% ipython --no-banner

In [1]: import numpy as np

In [2]: np.set_printoptions(suppress=True, linewidth=140)

In [3]: K = np.loadtxt("layer5.csv", delimiter=",")

In [4]: K
Out[4]: 
array([[6., 1., 1., 1., 1.],
       [1., 6., 1., 1., 1.],
       [1., 1., 6., 1., 1.],
       [1., 1., 1., 6., 1.],
       [1., 1., 1., 1., 6.]])

In [5]: ev, evecs = np.linalg.eig(K)

In [6]: np.round(K @ evecs[:, 0] - ev[0] * evecs[:, 0], 2) + 0
Out[6]: array([0., 0., 0., 0., 0.])

In [7]: m1 = np.loadtxt("x.csv", delimiter=",")

In [8]: m1
Out[8]: 
array([[ 0.,  2.,  0.,  0.,  0.,  0.,  0.],
       [ 0.,  0.,  0.,  5.,  0.,  0.,  0.],
       [-1.,  0.,  0.,  0.,  0.,  0.,  0.],
       [ 0.,  0.,  0.,  0.,  1.,  0.,  0.],
       [ 0.,  0.,  0.,  0.,  0.,  2.,  0.],
       [ 0.,  0.,  5.,  0.,  0.,  0.,  0.],
       [ 0.,  0.,  0.,  0.,  0.,  0., -5.]])

In [9]: # 2 blocks once reordered

In [10]: t3 = np.stack([m1, 3 * m1, m1[::-1]])

In [11]: print(t3.shape)
(3, 7, 7)

In [12]: print(np.round(np.linalg.norm(t3, axis=(1, 2)), 2))
[ 9.22 27.66  9.22]

In [13]: print(np.linalg.matrix_rank(t3))
[7 7 7]

In [14]: t3.sum(axis=0)
Out[14]: 
array([[  0.,   8.,   0.,   0.,   0.,   0.,  -5.],
       [  0.,   0.,   5.,  20.,   0.,   0.,   0.],
       [ -4.,   0.,   0.,   0.,   0.,   2.,   0.],
       [  0.,   0.,   0.,   0.,   5.,   0.,   0.],
       [ -1.,   0.,   0.,   0.,   0.,   8.,   0.],
       [  0.,   0.,  20.,   5.,   0.,   0.,   0.],
       [  0.,   2.,   0.,   0.,   0.,   0., -20.]])

In [15]: print((t3 @ m1.T).shape)
(3, 7, 7)

In [16]: np.linalg.matrix_rank(t3.reshape(3, -1))
Out[16]: np.int64(2)

In [17]: E = np.array([[0.9, 0.2, 0.5, 2.2, -1.8, 0.0, -0.4],
    ...:     [-0.6, 0.9, 1.2, -0.3, -1.4, 1.4, 0.3],
    ...:     [-0.1, 1.1, 0.5, -2.0, 0.9, 0.9, 1.0],
    ...:     [0.0, 0.4, -1.2, 2.3, 1.1, -0.9, 1.5],
    ...:     [1.0, -0.4, -0.1, -0.2, -1.1, -0.1, 1.2]])

In [18]: E
Out[18]: 
array([[ 0.9,  0.2,  0.5,  2.2, -1.8,  0. , -0.4],
       [-0.6,  0.9,  1.2, -0.3, -1.4,  1.4,  0.3],
       [-0.1,  1.1,  0.5, -2. ,  0.9,  0.9,  1. ],
       [ 0. ,  0.4, -1.2,  2.3,  1.1, -0.9,  1.5],
       [ 1. , -0.4, -0.1, -0.2, -1.1, -0.1,  1.2]])

In [19]: np.round(E.sum(axis=1), 2)
Out[19]: array([1.6, 1.5, 2.3, 3.2, 0.3])

In [20]: np.round(E.sum(axis=0), 2)
Out[20]: array([ 1.2,  2.2,  0.9,  2. , -2.3,  1.3,  3.6])

In [21]: print(E.shape)
(5, 7)

In [22]: round(float(np.linalg.norm(E)), 2)
Out[22]: 6.26

In [23]: np.abs(E).max()
Out[23]: np.float64(2.3)

In [24]: np.round(np.linalg.svd(E, compute_uv=False), 2)
Out[24]: array([4.21, 3.46, 2.36, 1.82, 0.77])

In [25]: np.round(np.diff(E, axis=0), 2)
Out[25]: 
array([[-1.5,  0.7,  0.7, -2.5,  0.4,  1.4,  0.7],
       [ 0.5,  0.2, -0.7, -1.7,  2.3, -0.5,  0.7],
       [ 0.1, -0.7, -1.7,  4.3,  0.2, -1.8,  0.5],
       [ 1. , -0.8,  1.1, -2.5, -2.2,  0.8, -0.3]])

In [26]: np.count_nonzero(E)
Out[26]: np.int64(33)

In [27]: np.unravel_index(np.abs(E).argmax(), E.shape)
Out[27]: (np.int64(3), np.int64(3))

In [28]: u, g = E[1], E[2]

In [29]: round(float(u @ u), 2)
Out[29]: 6.71

In [30]: pr = (u @ g) / (u @ u) * u

In [31]: print(np.linalg.matrix_rank(np.outer(u, g)))
1

In [32]: print(round(float((g - pr) @ u), 2))
0.0
